% ipython --no-banner

In [1]: import numpy as np

In [2]: import numpy.linalg as la

In [3]: np.set_printoptions(suppress=True, linewidth=120)

In [4]: J = np.load("block13.npy")

In [5]: print(J)
[[2. 1. 0.]
 [0. 2. 1.]
 [0. 0. 0.]]

In [6]: # rows and columns are dependent

In [7]: Uu, s, VT = la.svd(J)

In [8]: vecs = VT[:(s > 1e-8).sum()]

In [9]: rng = np.random.default_rng(87688)

In [10]: x = J[0] + 3 * J[2] + rng.integers(2) * np.eye(3)[0]

In [11]: print(x)
[2. 1. 0.]

In [12]: print(np.round(vecs.T @ vecs, 3))
[[ 0.952  0.095 -0.19 ]
 [ 0.095  0.81   0.381]
 [-0.19   0.381  0.238]]

In [13]: print(np.round(la.norm(x - vecs.T @ vecs @ x), 3))
0.0

In [14]: print(np.allclose(vecs.T @ vecs @ x, x))
True

In [15]: P = np.triu(np.array([[2, 0, 2], [2, 3, 2], [3, 3, 3]]), 1) + np.eye(3)

In [16]: out = P @ J @ la.inv(P)

In [17]: print(np.round(la.det(out), 3))
0.0

In [18]: print(P @ J - J @ P)
[[ 0.  0. -6.]
 [ 0.  0. -4.]
 [ 0.  0.  0.]]

In [19]: print(np.trace(out), np.trace(J))
4.0 4.0

In [20]: print(np.poly(out))
[ 1. -4.  4.  0.]

In [21]: print(la.matrix_rank(J, rtol=0.1))
2

In [22]: print(np.argsort(-la.norm(J, axis=0).round(6), kind="stable")[:3])
[1 0 2]

In [23]: print([round(float(x), 3) for x in la.svd(J, compute_uv=False)[:3]])
[2.646, 1.732, 0.0]

In [24]: print(np.round(la.norm(J, axis=1), 3))
[2.236 2.236 0.   ]

In [25]: print(round(la.norm(J, 1), 3), round(la.norm(J, np.inf), 3))
3.0 3.0

In [26]: print(round(float(la.norm(J[0], 1)), 3), round(la.norm(J[0], np.inf), 3))
3.0 2.0

In [27]: print(round(la.norm(J[0] - J[2]), 3))
2.236

In [28]: print(la.norm(J, axis=1).argmax())
0
